$ python -q
>>> import numpy as np
>>> np.set_printoptions(precision=3, suppress=True, linewidth=200, sign=" ")
>>> rd = lambda a: np.round(a, 3) + 0
>>> X = np.load("m.npy")
>>> print(X)
[[ 0  0  0  1]
 [ 0  0  0  0]
 [ 0  0  0  1]
 [ 1  0  1  0]]
>>> print(np.linalg.cond(X) > 100)
True
>>> print(np.linalg.matrix_rank(X, rtol=0.1))
2
>>> print([round(float(x), 3) for x in np.linalg.svd(X, compute_uv=False)[:3]])
[1.414, 1.414, 0.0]
>>> Uu, sv, vt = np.linalg.svd(X)
>>> print(np.argmax(sv[:-1] / (sv[1:] + 1e-6)) + 1)
2
>>> M2 = Uu[:, :2] @ np.diag(sv[:2]) @ vt[:2]
>>> print(np.linalg.matrix_rank(X, rtol=0.05))
2
>>> print(rd(M2))
[[ 0.  0.  0.  1.]
 [ 0.  0.  0.  0.]
 [ 0.  0.  0.  1.]
 [ 1.  0.  1.  0.]]
>>> print(rd(X @ np.linalg.pinv(X) @ X))
[[ 0.  0.  0.  1.]
 [ 0.  0.  0.  0.]
 [ 0.  0.  0.  1.]
 [ 1.  0.  1.  0.]]
>>> print(np.abs(np.diag(np.linalg.qr(X)[1])) > 1e-9)
[ True False False  True]
>>> print(np.linalg.lstsq(X[:-1].T, X[-1])[2])
1
>>> try:
...     np.linalg.inv(X)
... except np.linalg.LinAlgError as e:
...     print("failed:", e)
... 
failed: Singular matrix
>>> print(rd(np.linalg.det(X)))
0.0
>>> print(rd(np.sort(np.linalg.eigvals(X).real)))
[-1.414  0.     0.     1.414]
>>> K = np.array([[1.0, 3.0, 2.0, 0.0],
...     [0.0, -3.0, 1.0, 1.0],
...     [0.0, -3.0, -1.0, -2.0],
...     [0.0, 2.0, -4.0, -4.0]])
>>> print(rd(np.linalg.norm(K) ** 2 / np.linalg.norm(K, 2) ** 2))
1.76
>>> print(rd(np.linalg.norm(K, 2)))
6.528
>>> print(K[2] @ K[3])
6.0
>>> print(rd(np.linalg.norm(K, axis=1)))
[ 3.742  3.317  3.742  6.   ]
>>> print(rd(np.linalg.norm(K, axis=0)))
[ 1.     5.568  4.69   4.583]
>>> Uu, sv, vt = np.linalg.svd(K)
>>> print(rd(sv))
[ 6.528  5.429  1.698  0.166]
>>> print(np.argmax(sv[:-1] / (sv[1:] + 1e-6)) + 1)
3
>>> M2 = Uu[:, :3] @ np.diag(sv[:3]) @ vt[:3]
>>> print(rd(np.abs(K - M2).max()))
0.12
>>> print(np.linalg.matrix_rank(M2))
3
>>> w, evecs = np.linalg.eig(K)
>>> print(rd(np.sort(np.linalg.eigvals(K @ K))))
[  0.344   1.      9.689  29.967]
>>> print(rd(np.sort(np.linalg.eigvals(K.T))))
[-5.474 -3.113  0.587  1.   ]
>>> print(rd(w))
[ 1.     0.587 -3.113 -5.474]
>>> print(rd(np.sort(np.linalg.eigvals(np.linalg.inv(K)))))
[-0.321 -0.183  1.     1.704]
>>> print(rd(np.prod(w)))
10.0
>>> M = np.load("mat.npy")
>>> print(M)
[[ 0 -2  0  0]
 [ 0  0 -3  0]
 [ 0  0  0  3]
 [ 2  0  0  0]]
>>> u, g = M[2], M[0]
>>> print(u @ g)
0
>>> p = (u @ g) / (u @ u) * u
>>> print(g - p)
[ 0. -2.  0.  0.]
>>> print(np.linalg.matrix_rank(np.outer(u, g)))
1
>>> print(p)
[ 0.  0.  0.  0.]
>>> print(np.outer(u, g))
[[ 0  0  0  0]
 [ 0  0  0  0]
 [ 0  0  0  0]
 [ 0 -6  0  0]]
